$ python -q
>>> import numpy as np
>>> np.set_printoptions(precision=1, suppress=True, linewidth=160)
>>> rnd = lambda a: np.round(a, 1) + 0
>>> arr = np.load("out8.npy")
>>> print(arr)
[[-0.2  0.5 -0.6 -0.1  1.  -0.3]
 [ 0.2  0.3 -0.9  0.1 -1.  -0.9]
 [-0.6 -0.5 -0.3  1.  -1.2  0.7]
 [ 0.6  1.5 -0.7  0.2  0.2  0.7]
 [-1.  -0.1  0.2 -0.1 -0.3  1.5]
 [ 0.2  0.3 -1.5 -1.9  1.5 -0.8]
 [ 0.7 -0.1  1.  -1.   0.5  1.2]
 [ 2.6  0.9  0.7  0.3 -0.9 -1. ]]
>>> C2 = arr.T @ arr
>>> (arr @ arr.T).shape
(8, 8)
>>> np.allclose(C2, C2.T)
True
>>> u = np.array([3, 1, 3, 3, 0]) + 0.5
>>> A = np.eye(5) - 2 * np.outer(u, u) / (u @ u)
>>> rnd(A)
array([[ 0.4, -0.3, -0.6, -0.6, -0.1],
       [-0.3,  0.9, -0.3, -0.3,  0. ],
       [-0.6, -0.3,  0.4, -0.6, -0.1],
       [-0.6, -0.3, -0.6,  0.4, -0.1],
       [-0.1,  0. , -0.1, -0.1,  1. ]])
>>> rnd(np.linalg.pinv(A))
array([[ 0.4, -0.3, -0.6, -0.6, -0.1],
       [-0.3,  0.9, -0.3, -0.3,  0. ],
       [-0.6, -0.3,  0.4, -0.6, -0.1],
       [-0.6, -0.3, -0.6,  0.4, -0.1],
       [-0.1,  0. , -0.1, -0.1,  1. ]])
>>> rnd(A.T @ A)
array([[1., 0., 0., 0., 0.],
       [0., 1., 0., 0., 0.],
       [0., 0., 1., 0., 0.],
       [0., 0., 0., 1., 0.],
       [0., 0., 0., 0., 1.]])
>>> rnd(np.linalg.svd(A, compute_uv=False))
array([1., 1., 1., 1., 1.])
>>> data = np.load("block3.npy")
>>> print(data)
[[ 18.4  -6.5  -7.8   3.8]
 [  3.9   2.9  -4.2   6.6]
 [ -2.2 -10.   12.2 -11.6]
 [-15.    3.8   9.9  -3.1]
 [  2.7   8.2 -13.1   8.8]
 [ -4.9  -0.7   4.8  -3.5]
 [  1.   -4.9   9.   -2. ]]
>>> data.reshape(-1, 2)
array([[ 18.4,  -6.5],
       [ -7.8,   3.8],
       [  3.9,   2.9],
       [ -4.2,   6.6],
       [ -2.2, -10. ],
       [ 12.2, -11.6],
       [-15. ,   3.8],
       [  9.9,  -3.1],
       [  2.7,   8.2],
       [-13.1,   8.8],
       [ -4.9,  -0.7],
       [  4.8,  -3.5],
       [  1. ,  -4.9],
       [  9. ,  -2. ]])
>>> t3 = data.reshape(7, 2, -1)
>>> np.swapaxes(t3, 1, 2)[1]
array([[ 3.9, -4.2],
       [ 2.9,  6.6]])
>>> rnd(np.einsum("ihd,ihd->ih", t3, t3))
array([[380.8,  75.3],
       [ 23.6,  61.2],
       [104.8, 283.4],
       [239.4, 107.6],
       [ 74.5, 249. ],
       [ 24.5,  35.3],
       [ 25. ,  85. ]])
>>> t3.shape
(7, 2, 2)
>>> t3[:, 0]
array([[ 18.4,  -6.5],
       [  3.9,   2.9],
       [ -2.2, -10. ],
       [-15. ,   3.8],
       [  2.7,   8.2],
       [ -4.9,  -0.7],
       [  1. ,  -4.9]])
>>> np.einsum("ihd,jhd->hij", t3, t3).shape
(2, 7, 7)
>>> left, sv, vt = np.linalg.svd(data)
>>> rnd(sv)
array([34.8, 22.9,  5.8,  0.2])
>>> B = left[:, :3] @ np.diag(sv[:3]) @ vt[:3]
>>> rnd(np.abs(data - B).max())
np.float64(0.1)
>>> rnd(np.linalg.norm(data - B) / np.linalg.norm(data))
np.float64(0.0)
>>> print(rnd(B))
[[ 18.4  -6.4  -7.8   3.8]
 [  3.9   3.   -4.2   6.6]
 [ -2.2  -9.9  12.2 -11.6]
 [-14.9   3.9   9.9  -3.1]
 [  2.7   8.2 -13.1   8.8]
 [ -4.9  -0.7   4.8  -3.5]
 [  1.   -5.    9.   -2. ]]
>>> round(np.log10(np.linalg.cond(data)))
2
>>> rnd(np.abs(np.linalg.svd(data)[2][-1]))
array([0.5, 0.7, 0.3, 0.4])
>>> print(np.linalg.cond(data) > 100)
True
>>> np.argsort(-np.linalg.norm(data, axis=0).round(6), kind="stable")[:3]
array([0, 2, 3])
>>> C2 = data.T @ data
>>> print(np.linalg.matrix_rank(C2))
4
>>> rnd(np.trace(C2)), rnd((data ** 2).sum())
(np.float64(1769.6), np.float64(1769.6))
>>> print(rnd(np.diag(C2)))
[615.9 256.8 601.  295.9]
>>> print(rnd(C2))
[[ 615.9 -122.6 -385.1  206.6]
 [-122.6  256.8 -200.7  183.1]
 [-385.1 -200.7  601.  -379.7]
 [ 206.6  183.1 -379.7  295.9]]
>>> left, sv, vt = np.linalg.svd(data, full_matrices=False)
>>> print(rnd(sv / sv[0]))
[1.  0.7 0.2 0. ]
>>> rnd(sv)
array([34.8, 22.9,  5.8,  0.2])
>>> rnd(left.T @ left)
array([[1., 0., 0., 0.],
       [0., 1., 0., 0.],
       [0., 0., 1., 0.],
       [0., 0., 0., 1.]])
>>> print((sv > 1e-8).sum())
4
>>> print(rnd(left.T @ data @ vt.T))
[[34.8  0.   0.   0. ]
 [ 0.  22.9  0.   0. ]
 [ 0.   0.   5.8  0. ]
 [ 0.   0.   0.   0.2]]
>>> K = np.array([[2, 4, -2],
...     [2, 4, -2],
...     [3, 6, -3],
...     [3, 6, -3],
...     [0, 0, 0],
...     [2, 4, -2],
...     [1, 2, -1],
...     [2, 4, -2],
...     [1, 2, -1]])
>>> K
array([[ 2,  4, -2],
       [ 2,  4, -2],
       [ 3,  6, -3],
       [ 3,  6, -3],
       [ 0,  0,  0],
       [ 2,  4, -2],
       [ 1,  2, -1],
       [ 2,  4, -2],
       [ 1,  2, -1]])
>>> rnd(np.linalg.norm(K, 2) / np.linalg.norm(K))
np.float64(1.0)
>>> left, sv, vt = np.linalg.svd(K)
>>> vecs = vt[:(sv > 1e-8).sum()]
>>> rng = np.random.default_rng(25)
>>> x = K[2] + 5 * K[7] + rng.integers(2) * np.eye(3)[1]
>>> print(x)
[ 13.  27. -13.]
>>> np.linalg.matrix_rank(np.vstack([K, x]))
np.int64(2)
>>> print(rnd(np.diag(vecs.T @ vecs)))
[0.2 0.7 0.2]
>>> rnd(np.linalg.norm(x - vecs.T @ vecs @ x))
np.float64(0.6)
>>> m1 = np.loadtxt("case16.csv", delimiter=",")
>>> print(m1)
[[6. 1. 1. 1. 1.]
 [1. 6. 1. 1. 1.]
 [1. 1. 6. 1. 1.]
 [1. 1. 1. 6. 1.]
 [1. 1. 1. 1. 6.]]
>>> B = np.linalg.invert(m1)
Traceback (most recent call last):
  File "<python-input-57>", line 1, in <module>
    B = np.linalg.invert(m1)
        ^^^^^^^^^^^^^^^^
AttributeError: module 'numpy.linalg' has no attribute 'invert'
>>> B = np.linalg.inv(m1)
>>> rnd(np.linalg.det(m1) * B)
array([[1125., -125., -125., -125., -125.],
       [-125., 1125., -125., -125., -125.],
       [-125., -125., 1125., -125., -125.],
       [-125., -125., -125., 1125., -125.],
       [-125., -125., -125., -125., 1125.]])
>>> rnd(np.linalg.det(m1) * np.linalg.det(B))
np.float64(1.0)
>>> print(rnd(np.linalg.slogdet(m1)[0]))
1.0
>>> vals, vecs = np.linalg.eigh(m1)
>>> rnd(np.linalg.eigvalsh(m1 @ m1))
array([ 25.,  25.,  25.,  25., 100.])
>>> print(rnd(vecs @ np.diag(vals) @ vecs.T))
[[6. 1. 1. 1. 1.]
 [1. 6. 1. 1. 1.]
 [1. 1. 6. 1. 1.]
 [1. 1. 1. 6. 1.]
 [1. 1. 1. 1. 6.]]
>>> vals.sum(), np.trace(m1)
(np.float64(30.0), np.float64(30.0))
>>> rnd(np.linalg.svd(m1, compute_uv=False))
array([10.,  5.,  5.,  5.,  5.])
>>> rnd(np.abs(vecs[:, -1]))
array([0.4, 0.4, 0.4, 0.4, 0.4])
>>> t3 = np.stack([m1, 5 * m1, m1[::-1]])
>>> rnd(np.linalg.norm(t3, axis=(1, 2)))
array([14.1, 70.7, 14.1])
>>> t3.sum(axis=0)
array([[37.,  7.,  7.,  7., 12.],
       [ 7., 37.,  7., 12.,  7.],
       [ 7.,  7., 42.,  7.,  7.],
       [ 7., 12.,  7., 37.,  7.],
       [12.,  7.,  7.,  7., 37.]])
>>> x = np.array([3, 0, -3, -2, 2])
>>> y = m1 @ x
>>> y
array([ 15.,   0., -15., -10.,  10.])
>>> rnd(np.linalg.solve(m1, y))
array([ 3.,  0., -3., -2.,  2.])
>>> rnd(np.linalg.solve(m1, y + m1[:, 3]))
array([ 3.,  0., -3., -1.,  2.])
>>> rnd(np.linalg.solve(m1, m1[:, 2]))
array([0., 0., 1., 0., 0.])
